$ python -q
>>> import numpy as np
>>> np.set_printoptions(precision=2, suppress=True, linewidth=140, legacy="1.25")
>>> M = np.array([[5.0, 0.0, 0.0, 4.0, 0.0, 0.0],
...     [0.0, 5.0, 4.0, 0.0, 4.0, 4.0],
...     [0.0, 4.0, 5.0, 0.0, 4.0, 4.0],
...     [4.0, 0.0, 0.0, 5.0, 0.0, 0.0],
...     [0.0, 4.0, 4.0, 0.0, 5.0, 4.0],
...     [0.0, 4.0, 4.0, 0.0, 4.0, 5.0]])
>>> Uu, sigma, VT = np.linalg.svd(M, full_matrices=False)
>>> np.abs(VT[0])
array([0. , 0.5, 0.5, 0. , 0.5, 0.5])
>>> np.round(np.sqrt((sigma ** 2).sum()), 2), np.round(np.linalg.norm(M), 2)
(19.34, 19.34)
>>> (sigma > 1e-8).sum()
6
>>> np.round(Uu.T @ M @ VT.T, 2) + 0
array([[17.,  0.,  0.,  0.,  0.,  0.],
       [ 0.,  9.,  0.,  0.,  0.,  0.],
       [ 0.,  0.,  1.,  0.,  0.,  0.],
       [ 0.,  0.,  0.,  1.,  0.,  0.],
       [ 0.,  0.,  0.,  0.,  1.,  0.],
       [ 0.,  0.,  0.,  0.,  0.,  1.]])
>>> np.cumsum(sigma ** 2) / np.sum(sigma ** 2)
array([0.77, 0.99, 0.99, 0.99, 1.  , 1.  ])
>>> sigma / sigma[0]
array([1.  , 0.53, 0.06, 0.06, 0.06, 0.06])
>>> np.round(Uu.T @ Uu, 2) + 0
array([[1., 0., 0., 0., 0., 0.],
       [0., 1., 0., 0., 0., 0.],
       [0., 0., 1., 0., 0., 0.],
       [0., 0., 0., 1., 0., 0.],
       [0., 0., 0., 0., 1., 0.],
       [0., 0., 0., 0., 0., 1.]])
>>> sigma
array([17.,  9.,  1.,  1.,  1.,  1.])
>>> np.abs(Uu[:, 0]).round(6).argmax()
1
>>> np.round(VT @ VT.T, 2) + 0
array([[1., 0., 0., 0., 0., 0.],
       [0., 1., 0., 0., 0., 0.],
       [0., 0., 1., 0., 0., 0.],
       [0., 0., 0., 1., 0., 0.],
       [0., 0., 0., 0., 1., 0.],
       [0., 0., 0., 0., 0., 1.]])
>>> Uu.shape, sigma.shape, VT.shape
((6, 6), (6,), (6, 6))
>>> x = np.ones(6)
>>> for _ in range(5):
...     x = M @ x
...     x /= np.linalg.norm(x)
...     print(round(x @ M @ x, 2))
... 
16.02
16.7
16.91
16.98
16.99
>>> np.round(np.linalg.eigvalsh(M)[-1], 2)
17.0
>>> x
array([0.02, 0.5 , 0.5 , 0.02, 0.5 , 0.5 ])
>>> L = np.linalg.cholesky(M)
>>> np.linalg.eigvalsh(M).min() > 0
True
>>> L
array([[2.24, 0.  , 0.  , 0.  , 0.  , 0.  ],
       [0.  , 2.24, 0.  , 0.  , 0.  , 0.  ],
       [0.  , 1.79, 1.34, 0.  , 0.  , 0.  ],
       [1.79, 0.  , 0.  , 1.34, 0.  , 0.  ],
       [0.  , 1.79, 0.6 , 0.  , 1.2 , 0.  ],
       [0.  , 1.79, 0.6 , 0.  , 0.37, 1.14]])
>>> np.linalg.matrix_rank(L - L[0, 0] * np.eye(6))
4
>>> round(np.prod(np.diag(L)), 2), round(np.linalg.det(L), 2)
(12.37, 12.37)
>>> L @ L
array([[5.  , 0.  , 0.  , 0.  , 0.  , 0.  ],
       [0.  , 5.  , 0.  , 0.  , 0.  , 0.  ],
       [0.  , 6.4 , 1.8 , 0.  , 0.  , 0.  ],
       [6.4 , 0.  , 0.  , 1.8 , 0.  , 0.  ],
       [0.  , 7.22, 1.52, 0.  , 1.44, 0.  ],
       [0.  , 7.77, 1.7 , 0.  , 0.87, 1.31]])
>>> arr = np.diag(np.array([-8, -3, -5, 8])) + -2 * np.eye(4, k=1) + -2 * np.eye(4, k=-1)
>>> arr
array([[-8., -2.,  0.,  0.],
       [-2., -3., -2.,  0.],
       [ 0., -2., -5., -2.],
       [ 0.,  0., -2.,  8.]])
>>> # symmetric, so the eigenvalues are real
>>> try:
...     np.linalg.cholesky(arr)
... except np.linalg.LinAlgError as e:
...     print("failed:", e)
... 
failed: Matrix is not positive definite
>>> np.all(np.linalg.eigvalsh(arr) > 0)
False
>>> [round(float(np.linalg.det(arr[:i, :i])), 2) + 0 for i in range(1, 5)]
[-8.0, 20.0, -68.0, -624.0]
>>> round(float(np.linalg.eigvalsh(arr).min()), 2)
-8.84
>>> u, v = arr[0], arr[3]
>>> u @ u
68.0
>>> u @ v
0.0
>>> p = (u @ v) / (u @ u) * u
>>> p
array([-0., -0.,  0.,  0.])
>>> np.outer(u, v)
array([[ -0.,  -0.,  16., -64.],
       [ -0.,  -0.,   4., -16.],
       [  0.,   0.,  -0.,   0.],
       [  0.,   0.,  -0.,   0.]])
>>> (v - p) @ u
0.0
>>> round(float(np.linalg.norm(u + v) ** 2 + np.linalg.norm(u - v) ** 2), 2)
272.0
>>> np.linalg.matrix_rank(np.outer(u, v))
1
>>> v - p
array([ 0.,  0., -2.,  8.])
>>> evals, evecs = np.linalg.eigh(arr)
>>> x = np.array([5, 7, -1, -6])
>>> evecs * np.abs(evals) @ evecs.T
array([[ 8.  ,  2.  ,  0.01, -0.06],
       [ 2.  ,  3.01,  1.93,  0.45],
       [ 0.01,  1.93,  5.39, -0.51],
       [-0.06,  0.45, -0.51,  8.22]])
>>> np.linalg.eigvalsh(arr[1:, 1:])
array([-6.44, -1.87,  8.31])
>>> x @ arr @ x
-200.0
>>> np.diff(arr, axis=0)
array([[ 6., -1., -2.,  0.],
       [ 2.,  1., -3., -2.],
       [ 0.,  2.,  3., 10.]])
>>> np.count_nonzero(arr)
10
>>> arr.sum(axis=1)
array([-10.,  -7.,  -9.,   6.])
>>> theta = np.radians(30)
>>> Rm = np.eye(4)
>>> Rm[2, 2] = Rm[0, 0] = np.cos(theta)
>>> Rm[2, 0], Rm[0, 2] = -np.sin(theta), np.sin(theta)
>>> Rm
array([[ 0.87,  0.  ,  0.5 ,  0.  ],
       [ 0.  ,  1.  ,  0.  ,  0.  ],
       [-0.5 ,  0.  ,  0.87,  0.  ],
       [ 0.  ,  0.  ,  0.  ,  1.  ]])
>>> Y = arr @ Rm.T
>>> np.abs(Y - arr).max(axis=0)
array([2.5, 0. , 4. , 0. ])
>>> np.allclose(arr @ arr.T, Y @ Y.T)
True
>>> np.linalg.svd(arr, compute_uv=False), np.linalg.svd(Y, compute_uv=False)
(array([8.84, 8.31, 6.06, 1.4 ]), array([8.84, 8.31, 6.06, 1.4 ]))
>>> np.round(np.linalg.det(Rm), 2), np.round(np.trace(Rm), 2)
(1.0, 3.73)
>>> Y
array([[-6.93, -2.  ,  4.  ,  0.  ],
       [-2.73, -3.  , -0.73,  0.  ],
       [-2.5 , -2.  , -4.33, -2.  ],
       [-1.  ,  0.  , -1.73,  8.  ]])
>>> K = np.load("m.npy")
>>> K
array([[-6,  4,  0,  3,  4],
       [ 3,  9, -6, -6,  3],
       [-6,  9, -6,  0,  9],
       [-1,  6, -4, -2,  4]])
>>> # rank 3
>>> rk = np.linalg.matrix_rank(K)
>>> rk
3
>>> ns = np.linalg.svd(K)[2][rk:].T
>>> ns @ ns.T
array([[ 0.44,  0.1 ,  0.12,  0.38,  0.28],
       [ 0.1 ,  0.04, -0.06,  0.16, -0.01],
       [ 0.12, -0.06,  0.41, -0.24,  0.41],
       [ 0.38,  0.16, -0.24,  0.64, -0.06],
       [ 0.28, -0.01,  0.41, -0.06,  0.47]])
>>> [int(np.linalg.matrix_rank(K[:i])) for i in range(1, len(K) + 1)]
[1, 2, 3, 3]
>>> [int(np.linalg.matrix_rank(np.delete(K, i, axis=0))) for i in range(4)]
[2, 3, 3, 3]
>>> Uu, sigma, VT = np.linalg.svd(K)
>>> evecs = VT[:(sigma > 1e-8).sum()]
>>> rng = np.random.default_rng(16734)
>>> x = K[3] + 3 * K[1] + rng.integers(2) * np.eye(5)[1]
>>> x
array([  8.,  33., -22., -20.,  13.])
>>> round(float(np.linalg.norm(x - evecs.T @ evecs @ x)), 2)
0.0
>>> evecs.T @ evecs
array([[ 0.56, -0.1 , -0.12, -0.38, -0.28],
       [-0.1 ,  0.96,  0.06, -0.16,  0.01],
       [-0.12,  0.06,  0.59,  0.24, -0.41],
       [-0.38, -0.16,  0.24,  0.36,  0.06],
       [-0.28,  0.01, -0.41,  0.06,  0.53]])
>>> np.allclose(evecs.T @ evecs @ x, x)
True
>>> def softmax(z):
...     e = np.exp(z - z.max(axis=-1, keepdims=True))
...     return e / e.sum(axis=-1, keepdims=True)
... 
>>> np.round(softmax(K[2] + 5), 2) + 0
array([0. , 0.5, 0. , 0. , 0.5])
>>> np.round(softmax(K[2]), 2) + 0
array([0. , 0.5, 0. , 0. , 0.5])
>>> softmax(K).sum(axis=1)
array([1., 1., 1., 1.])
>>> att = K @ K.T / np.sqrt(5)
>>> softmax(att).round(6).argmax(axis=1)
array([2, 1, 2, 2])
>>> X = np.load("test10.npy")
>>> X
array([[-2.02, -0.32, -0.01],
       [-0.32, -0.29, -1.84],
       [-0.01, -1.84, -1.69]])
>>> # equal to its transpose
>>> Y = X + rng.integers(-2, 3, (3, 2)) @ rng.integers(-2, 3, (2, 3))
>>> Y
array([[-2.02,  0.68,  1.99],
       [ 1.68, -2.29,  0.16],
       [-2.01, -0.84, -5.69]])
>>> np.linalg.matrix_rank(Y - X, tol=1e-8)
2
>>> np.round(np.linalg.svd(Y - X, compute_uv=False), 2) + 0
array([5.74, 2.26, 0.  ])
>>> data = np.array([[1, -1, 3, -3],
...     [0, 3, 2, 1],
...     [-1, -3, -2, 2],
...     [1, -1, -1, 3],
...     [3, 3, -2, -1],
...     [3, -1, 2, 1]])
>>> data[1] = data[4]
>>> data
array([[ 1, -1,  3, -3],
       [ 3,  3, -2, -1],
       [-1, -3, -2,  2],
       [ 1, -1, -1,  3],
       [ 3,  3, -2, -1],
       [ 3, -1,  2,  1]])
>>> data[5] @ data[3]
5
>>> round(np.linalg.norm(data, "nuc"), 2)
19.53
>>> round(float(np.linalg.norm(data, 1)), 2), round(np.linalg.norm(data, np.inf), 2)
(12.0, 9.0)
>>> np.linalg.norm(data, axis=1)
array([4.47, 4.8 , 4.24, 3.46, 4.8 , 3.87])
>>> np.linalg.norm(data, axis=1).argmax()
1
>>> W2 = np.array([[3, 2, 2, 0], [3, 1, 0, 0], [0, 3, 2, 1], [2, 2, 3, 2]])
>>> J = (rng.random((10, 4)) < 0.25) @ W2
>>> J
array([[3, 2, 2, 0],
       [2, 2, 3, 2],
       [3, 1, 0, 0],
       [0, 0, 0, 0],
       [5, 3, 3, 2],
       [0, 0, 0, 0],
       [0, 0, 0, 0],
       [3, 1, 0, 0],
       [3, 2, 2, 0],
       [2, 5, 5, 3]])
>>> # rows 3 and 5 are equal
>>> cov = np.cov(J, rowvar=False)
>>> np.median(J, axis=0)
array([2.5, 1.5, 1. , 0. ])
>>> Ac = J - J.mean(axis=0)
>>> evecs = np.linalg.svd(Ac)[2][:2]
>>> Y = Ac - Ac @ evecs.T @ evecs
>>> round(float(np.linalg.norm(Y) / np.linalg.norm(Ac)), 2)
0.18
>>> np.round(np.cov(Ac @ evecs.T, rowvar=False), 2) + 0
array([[7.47, 0.  ],
       [0.  , 1.98]])
>>> (Ac @ evecs.T).std(axis=0)
array([2.59, 1.33])
>>> Y.std(axis=0)
array([0.08, 0.28, 0.23, 0.39])
>>> dist = np.linalg.norm(J[:, None] - J[None], axis=-1)
>>> np.flatnonzero(dist[0] < dist.mean() / 2)
array([0, 8])
>>> np.linalg.norm(J - J.mean(axis=0), axis=1)
array([1.31, 2.03, 1.98, 3.12, 3.78, 3.12, 3.12, 1.98, 1.31, 5.4 ])
>>> dist.shape
(10, 10)
>>> dist[0]
array([0.  , 2.45, 2.24, 4.12, 3.16, 4.12, 4.12, 2.24, 0.  , 5.29])
>>> (dist + 1e9 * np.eye(10)).round(6).argmin(axis=1)
array([8, 0, 7, 5, 0, 3, 3, 2, 0, 1])
>>> dist[0].round(6).argsort(kind="stable")[:4]
array([0, 8, 2, 7])
>>> np.unravel_index(dist.round(6).argmax(), dist.shape)
(3, 9)
>>> Y = np.c_[data[:, :3] @ np.array([[1, -2, 0], [0, 1, 0], [-1, -2, 2]]), np.array([7, 5, 4, 7, 3, 6])]
>>> Y
array([[ -2,  -9,   6,   7],
       [  5,   1,  -4,   5],
       [  1,   3,  -4,   4],
       [  2,  -1,  -2,   7],
       [  5,   1,  -4,   3],
       [  1, -11,   4,   6]])
>>> np.linalg.norm(np.linalg.qr(data)[0].T @ Y, axis=0) ** 2 / ((Y ** 2).sum(axis=0) + 1e-12)
array([1.  , 1.  , 1.  , 0.88])
>>> np.round(np.linalg.norm(Y - data @ np.linalg.lstsq(data, Y)[0], axis=0), 2) + 0
array([0.  , 0.  , 0.  , 4.73])
>>> Y = np.array([[0], [1], [1]])
>>> W2 = np.array([[0, 2, 0, -3, 3, 2]])
>>> mat = Y @ W2
>>> mat
array([[ 0,  0,  0,  0,  0,  0],
       [ 0,  2,  0, -3,  3,  2],
       [ 0,  2,  0, -3,  3,  2]])
>>> np.round(softmax(mat[1] + 3), 2) + 0
array([0.03, 0.2 , 0.03, 0.  , 0.54, 0.2 ])
>>> softmax(mat).sum(axis=1)
array([1., 1., 1.])
>>> np.round(softmax(mat[1]), 2) + 0
array([0.03, 0.2 , 0.03, 0.  , 0.54, 0.2 ])
>>> att = mat @ mat.T / np.sqrt(6)
>>> np.round(softmax(att + np.triu(np.full(att.shape, -np.inf), 1)), 2) + 0
array([[1. , 0. , 0. ],
       [0. , 1. , 0. ],
       [0. , 0.5, 0.5]])
>>> softmax(att).round(6).argmax(axis=1)
array([0, 1, 1])
>>> np.round(softmax(att), 2) + 0
array([[0.33, 0.33, 0.33],
       [0.  , 0.5 , 0.5 ],
       [0.  , 0.5 , 0.5 ]])
